% ipython --no-banner

In [1]: import numpy as np

In [2]: np.set_printoptions(suppress=True, linewidth=120)

In [3]: F = np.load("layer0.npy")

In [4]: print(F.round(4))
[[ 0.9574 -0.1277 -0.0426 -0.2128 -0.1277 -0.0426 -0.0426]
 [-0.1277  0.617  -0.1277 -0.6383 -0.383  -0.1277 -0.1277]
 [-0.0426 -0.1277  0.9574 -0.2128 -0.1277 -0.0426 -0.0426]
 [-0.2128 -0.6383 -0.2128 -0.0638 -0.6383 -0.2128 -0.2128]
 [-0.1277 -0.383  -0.1277 -0.6383  0.617  -0.1277 -0.1277]
 [-0.0426 -0.1277 -0.0426 -0.2128 -0.1277  0.9574 -0.0426]
 [-0.0426 -0.1277 -0.0426 -0.2128 -0.1277 -0.0426  0.9574]]

In [5]: evals, V = np.linalg.eigh(F)

In [6]: print(np.unique(evals.round(6) + 0, return_counts=True)[1])
[1 6]

In [7]: print(np.round(V.T @ V, 4) + 0)
[[1. 0. 0. 0. 0. 0. 0.]
 [0. 1. 0. 0. 0. 0. 0.]
 [0. 0. 1. 0. 0. 0. 0.]
 [0. 0. 0. 1. 0. 0. 0.]
 [0. 0. 0. 0. 1. 0. 0.]
 [0. 0. 0. 0. 0. 1. 0.]
 [0. 0. 0. 0. 0. 0. 1.]]

In [8]: print(np.round(np.linalg.eigvalsh(F @ F), 4))
[1. 1. 1. 1. 1. 1. 1.]

In [9]: print((evals > 1e-8).sum(), (evals < -1e-8).sum())
6 1

In [10]: print(np.round(V @ np.diag(evals) @ V.T, 4))
[[ 0.9574 -0.1277 -0.0426 -0.2128 -0.1277 -0.0426 -0.0426]
 [-0.1277  0.617  -0.1277 -0.6383 -0.383  -0.1277 -0.1277]
 [-0.0426 -0.1277  0.9574 -0.2128 -0.1277 -0.0426 -0.0426]
 [-0.2128 -0.6383 -0.2128 -0.0638 -0.6383 -0.2128 -0.2128]
 [-0.1277 -0.383  -0.1277 -0.6383  0.617  -0.1277 -0.1277]
 [-0.0426 -0.1277 -0.0426 -0.2128 -0.1277  0.9574 -0.0426]
 [-0.0426 -0.1277 -0.0426 -0.2128 -0.1277 -0.0426  0.9574]]

In [11]: print(np.round(np.linalg.eigvalsh(F + -3 * np.eye(7)), 4))
[-4. -2. -2. -2. -2. -2. -2.]

In [12]: print(np.round(V.T @ F @ V, 4) + 0)
[[-1.  0.  0.  0.  0.  0.  0.]
 [ 0.  1.  0.  0.  0.  0.  0.]
 [ 0.  0.  1.  0.  0.  0.  0.]
 [ 0.  0.  0.  1.  0.  0.  0.]
 [ 0.  0.  0.  0.  1.  0.  0.]
 [ 0.  0.  0.  0.  0.  1.  0.]
 [ 0.  0.  0.  0.  0.  0.  1.]]

In [13]: print(evals.round(4))
[-1.  1.  1.  1.  1.  1.  1.]

In [14]: rng = np.random.default_rng(236)

In [15]: idx = rng.permutation(7)

In [16]: out = F[:, idx] * rng.choice([-1, 1], 7)

In [17]: print(out.round(4))
[[-0.0426 -0.1277 -0.9574  0.0426 -0.0426 -0.2128  0.1277]
 [-0.1277 -0.383   0.1277  0.1277 -0.1277 -0.6383 -0.617 ]
 [-0.0426 -0.1277  0.0426  0.0426  0.9574 -0.2128  0.1277]
 [-0.2128 -0.6383  0.2128  0.2128 -0.2128 -0.0638  0.6383]
 [-0.1277  0.617   0.1277  0.1277 -0.1277 -0.6383  0.383 ]
 [ 0.9574 -0.1277  0.0426  0.0426 -0.0426 -0.2128  0.1277]
 [-0.0426 -0.1277  0.0426 -0.9574 -0.0426 -0.2128  0.1277]]

In [18]: Uu, _, vt = np.linalg.svd(F.T @ out)

In [19]: print(idx)
[5 4 0 6 2 3 1]

In [20]: print(np.round(Uu @ vt, 4) + 0)
[[ 0.  0. -1.  0.  0.  0.  0.]
 [ 0.  0.  0.  0.  0.  0. -1.]
 [ 0.  0.  0.  0.  1.  0.  0.]
 [ 0.  0.  0.  0.  0.  1.  0.]
 [ 0.  1.  0.  0.  0.  0.  0.]
 [ 1.  0.  0.  0.  0.  0.  0.]
 [ 0.  0.  0. -1.  0.  0.  0.]]

In [21]: A = np.load("dump.npy")

In [22]: print(A)
[[ 0.25  0.05  0.35 -0.25]
 [ 0.05  0.01  0.07 -0.05]
 [ 0.35  0.07  0.49 -0.35]
 [-0.25 -0.05 -0.35  0.25]]

In [23]: print(np.linalg.matrix_rank(A, rtol=0.1))
1

In [24]: r0 = np.array([1, 3, 1, 1, 2, 2])

In [25]: v = np.array([1, 2, 0, 2, 0])

In [26]: arr = np.outer(r0, v)

In [27]: print(arr)
[[1 2 0 2 0]
 [3 6 0 6 0]
 [1 2 0 2 0]
 [1 2 0 2 0]
 [2 4 0 4 0]
 [2 4 0 4 0]]

In [28]: out = arr + rng.integers(-2, 3, (6, 1)) @ rng.integers(-2, 3, (1, 5))

In [29]: print(out)
[[-3  2  2  4  2]
 [ 5  6 -1  5 -1]
 [ 1  2  0  2  0]
 [ 5  2 -2  0 -2]
 [-2  4  2  6  2]
 [ 0  4  1  5  1]]

In [30]: print(np.abs(out - arr).sum(axis=1))
[10  5  0 10 10  5]

In [31]: print(np.round(np.linalg.svd(out - arr, compute_uv=False), 4) + 0)
[9.8995 0.     0.     0.     0.    ]

In [32]: print(np.linalg.matrix_rank(out - arr, tol=1e-8))
1
